% ipython --no-banner

In [1]: import numpy as np

In [2]: from numpy import linalg as LA

In [3]: np.set_printoptions(precision=2, suppress=True, linewidth=200, legacy="1.25")

In [4]: rnd = lambda a: np.round(a, 2) + 0

In [5]: A = np.load("layer10.npy")

In [6]: A
Out[6]: 
array([[ -1.24,  -5.08,   0.95,   1.33,  -1.09,  13.13],
       [-12.83,   7.  ,  10.82, -10.71,   7.08,   1.02],
       [  9.94,  -1.91,  -5.99,   5.85,  -2.02,  -2.1 ],
       [-22.02,  13.88,  15.98, -18.05,   9.96,  -9.98]])

In [7]: np.argsort(-LA.norm(A, axis=0).round(6), kind="stable")[:3]
Out[7]: array([0, 3, 2])

In [8]: LA.cond(A) > 100
Out[8]: True

In [9]: f = np.array([-9, -1])

In [10]: rnd(np.polyval(f, A[3]))
Out[10]: array([ 197.18, -125.92, -144.82,  161.45,  -90.64,   88.82])

In [11]: rnd(np.correlate(A[3], A[1], "full"))
Out[11]: array([ -22.46, -141.74,  350.4 , -292.18, -292.74,  806.23, -438.85, -116.72,  193.32, -197.65,  128.04])

In [12]: rnd(np.convolve(A[3], f))
Out[12]: array([ 198.18, -102.9 , -157.7 ,  146.47,  -71.59,   79.86,    9.98])

In [13]: U, sig, Vh = LA.svd(A)

In [14]: rnd(sig)
Out[14]: array([45.59, 15.86,  3.02,  0.04])

In [15]: A2 = U[:, :3] @ np.diag(sig[:3]) @ Vh[:3]

In [16]: rnd(A2)
Out[16]: 
array([[ -1.25,  -5.08,   0.95,   1.34,  -1.08,  13.13],
       [-12.82,   7.  ,  10.82, -10.72,   7.07,   1.02],
       [  9.93,  -1.91,  -6.  ,   5.86,  -2.01,  -2.1 ],
       [-22.03,  13.88,  15.98, -18.04,   9.97,  -9.98]])

In [17]: LA.matrix_rank(A, rtol=0.05)
Out[17]: 3

In [18]: W = np.array([[3, 3, 2, 3],
    ...:     [3, -3, 1, 0],
    ...:     [-2, 1, 3, 0],
    ...:     [3, 1, -1, -3],
    ...:     [-2, 1, -2, -2],
    ...:     [2, 0, 2, 0]])

In [19]: b = np.array([1, 1, 1, 0])

In [20]: H = np.maximum(A2 @ W + b, 0)

In [21]: LA.matrix_rank(H)
Out[21]: 3

In [22]: (H > 0).astype(int)
Out[22]: 
array([[1, 1, 1, 0],
       [0, 0, 1, 0],
       [1, 1, 0, 1],
       [0, 0, 0, 0]])

In [23]: (H > 0).mean(axis=0)
Out[23]: array([0.5 , 0.5 , 0.5 , 0.25])

In [24]: rnd(H)
Out[24]: 
array([[12.55, 13.72, 23.33,  0.  ],
       [ 0.  ,  0.  , 13.45,  0.  ],
       [54.43, 34.4 ,  0.  , 16.23],
       [ 0.  ,  0.  ,  0.  ,  0.  ]])

In [25]: Z = np.array([[2, 1, 2], [1, 2, 0], [1, 0, 2], [2, 2, 2]])

In [26]: print(W @ Z)
[[ 17  15  16]
 [  4  -3   8]
 [  0   0   2]
 [  0  -1  -2]
 [ -9  -4 -12]
 [  6   2   8]]

In [27]: (H @ Z).round(6).argmax(axis=1)
Out[27]: array([2, 2, 0, 0])

In [28]: M = np.load("mat.npy")

In [29]: M
Out[29]: 
array([[-1.,  0., -2.,  0., -3.,  1.],
       [ 1., -1., -2., -1.,  0.,  5.],
       [ 1.,  3.,  1.,  2.,  1.,  3.],
       [ 1., -3.,  0., -3.,  1.,  2.],
       [ 0.,  0., -3., -1.,  1.,  4.],
       [ 0.,  0.,  0.,  0.,  0., -1.]])

In [30]: W = np.array([[0, 3, 1], [0, 2, 1], [1, 1, 1], [2, 0, 2], [0, 2, 2], [3, 0, 2]])

In [31]: b = np.array([0, 1, 3])

In [32]: H = np.maximum(M @ W + b, 0)

In [33]: (H > 0).astype(int)
Out[33]: 
array([[1, 0, 0],
       [1, 0, 1],
       [1, 1, 1],
       [0, 0, 1],
       [1, 0, 1],
       [0, 1, 1]])

In [34]: Z = np.array([[-2, -5, -4], [-4, 2, 1], [-5, -5, -2]])

In [35]: H @ Z
Out[35]: 
array([[  -2.,   -5.,   -4.],
       [ -67., -100.,  -62.],
       [-180., -144.,  -83.],
       [  -5.,   -5.,   -2.],
       [ -54.,  -75.,  -44.],
       [  -9.,   -3.,   -1.]])

In [36]: (H @ Z).round(6).argmax(axis=1)
Out[36]: array([0, 2, 2, 2, 2, 2])

In [37]: vec = np.array([1, -1, -2, -2, -1, -3])

In [38]: rhs = M @ vec

In [39]: b, lr = np.zeros(6), 1 / LA.norm(M, 2) ** 2

In [40]: for i in range(15):
    ...:     b -= lr * M.T @ (M @ b - rhs)
    ...:     if i % 5 == 0: print(i, round(LA.norm(M @ b - rhs), 2))
    ...: 
0 10.6
5 1.88
10 1.29

In [41]: rnd(b)
Out[41]: array([-0.9 , -1.87, -0.97, -1.34, -0.9 , -2.24])

In [42]: rnd(LA.cond(M))
Out[42]: 34.09

In [43]: f = np.array([5, 8, -4, 4, 8, -1])

In [44]: A2 = M + np.outer(f, np.eye(6)[3])

In [45]: A2
Out[45]: 
array([[-1.,  0., -2.,  5., -3.,  1.],
       [ 1., -1., -2.,  7.,  0.,  5.],
       [ 1.,  3.,  1., -2.,  1.,  3.],
       [ 1., -3.,  0.,  1.,  1.,  2.],
       [ 0.,  0., -3.,  7.,  1.,  4.],
       [ 0.,  0.,  0., -1.,  0., -1.]])

In [46]: print(LA.matrix_rank(LA.inv(A2) - LA.inv(M), tol=1e-8))
1

In [47]: data = np.load("arr.npy")

In [48]: data
Out[48]: 
array([[ 4,  5,  6,  7,  8,  9, 10, 11, 12],
       [13, 14, 15, 16, 17, 18, 19, 20, 21],
       [22, 23, 24, 25, 26, 27, 28, 29, 30],
       [31, 32, 33, 34, 35, 36, 37, 38, 39],
       [40, 41, 42, 43, 44, 45, 46, 47, 48],
       [49, 50, 51, 52, 53, 54, 55, 56, 57],
       [58, 59, 60, 61, 62, 63, 64, 65, 66]])

In [49]: # rank 2

In [50]: W = np.array([[2, 0, 0, 0],
    ...:     [2, 2, 0, 1],
    ...:     [2, 2, 0, 1],
    ...:     [2, 1, 0, 0],
    ...:     [0, 0, 0, 2],
    ...:     [1, 1, 0, 2],
    ...:     [2, 0, 0, 0],
    ...:     [1, 1, 1, 2],
    ...:     [1, 1, 1, 1]])

In [51]: b = np.array([-3, 3, -2, -2])

In [52]: H = np.maximum(data @ W + b, 0)

In [53]: (H > 0).astype(int)
Out[53]: 
array([[1, 1, 1, 1],
       [1, 1, 1, 1],
       [1, 1, 1, 1],
       [1, 1, 1, 1],
       [1, 1, 1, 1],
       [1, 1, 1, 1],
       [1, 1, 1, 1]])

In [54]: Z = np.array([[0, 3], [3, 2], [1, 1], [2, 3]])

In [55]: (H @ Z).round(6).argmax(axis=1)
Out[55]: array([1, 1, 1, 1, 1, 1, 1])

In [56]: H @ Z
Out[56]: 
array([[ 367,  659],
       [ 763, 1415],
       [1159, 2171],
       [1555, 2927],
       [1951, 3683],
       [2347, 4439],
       [2743, 5195]])

In [57]: feats = np.array([[7, 6, 4, 14, 12, 8],
    ...:     [0, -1, 7, 0, -2, 14],
    ...:     [6, 3, 7, 12, 6, 14],
    ...:     [-7, -6, -4, 14, 12, 8],
    ...:     [0, 1, -7, 0, -2, 14],
    ...:     [-6, -3, -7, 12, 6, 14]])

In [58]: A2 = feats / np.sqrt((feats ** 2).mean(axis=1, keepdims=True))

In [59]: rnd(LA.norm(A2, axis=1))
Out[59]: array([2.45, 2.45, 2.45, 2.45, 2.45, 2.45])

In [60]: A2 = np.array([[-2, -2], [-3, 0], [-1, 1], [0, -2], [0, 3], [3, 3]])

In [61]: np.vstack([feats, A2.T]).shape
Out[61]: (8, 6)

In [62]: feats @ A2
Out[62]: 
array([[-12,  22],
       [ 38,  43],
       [ 14,  31],
       [ 60,  42],
       [ 46,  29],
       [ 70,  41]])

In [63]: A2 @ feats
Traceback (most recent call last):
  Cell In[63], line 1
    A2 @ feats
ValueError: matmul: Input operand 1 has a mismatch in its core dimension 0, with gufunc signature (n?,k),(k,m?)->(n?,m?) (size 6 is different from 2)


In [64]: feats - feats[0]
Out[64]: 
array([[  0,   0,   0,   0,   0,   0],
       [ -7,  -7,   3, -14, -14,   6],
       [ -1,  -3,   3,  -2,  -6,   6],
       [-14, -12,  -8,   0,   0,   0],
       [ -7,  -5, -11, -14, -14,   6],
       [-13,  -9, -11,  -2,  -6,   6]])

In [65]: feats.sum(axis=0)
Out[65]: array([ 0,  0,  0, 52, 32, 72])

In [66]: print(rnd(feats.mean(axis=0)))
[ 0.    0.    0.    8.67  5.33 12.  ]

In [67]: print(rnd(LA.svd(feats, compute_uv=False)))
[40.08 20.04 18.64  9.32  2.42  1.21]

In [68]: rnd(LA.norm(feats))
Out[68]: 49.5

In [69]: np.abs(feats).max()
Out[69]: 14

In [70]: LA.matrix_rank(feats)
Out[70]: 6

In [71]: A2 = LA.inv(feats)

In [72]: rnd(A2)
Out[72]: 
array([[-0.18, -0.19,  0.29,  0.18,  0.19, -0.29],
       [ 0.26,  0.16, -0.31, -0.26, -0.16,  0.31],
       [ 0.04,  0.09, -0.04, -0.04, -0.09,  0.04],
       [-0.09, -0.09,  0.14, -0.09, -0.09,  0.14],
       [ 0.13,  0.08, -0.15,  0.13,  0.08, -0.15],
       [ 0.02,  0.05, -0.02,  0.02,  0.05, -0.02]])

In [73]: rnd(LA.cond(feats))
Out[73]: 33.09

In [74]: rnd(LA.inv(A2))
Out[74]: 
array([[ 7.,  6.,  4., 14., 12.,  8.],
       [ 0., -1.,  7.,  0., -2., 14.],
       [ 6.,  3.,  7., 12.,  6., 14.],
       [-7., -6., -4., 14., 12.,  8.],
       [ 0.,  1., -7.,  0., -2., 14.],
       [-6., -3., -7., 12.,  6., 14.]])
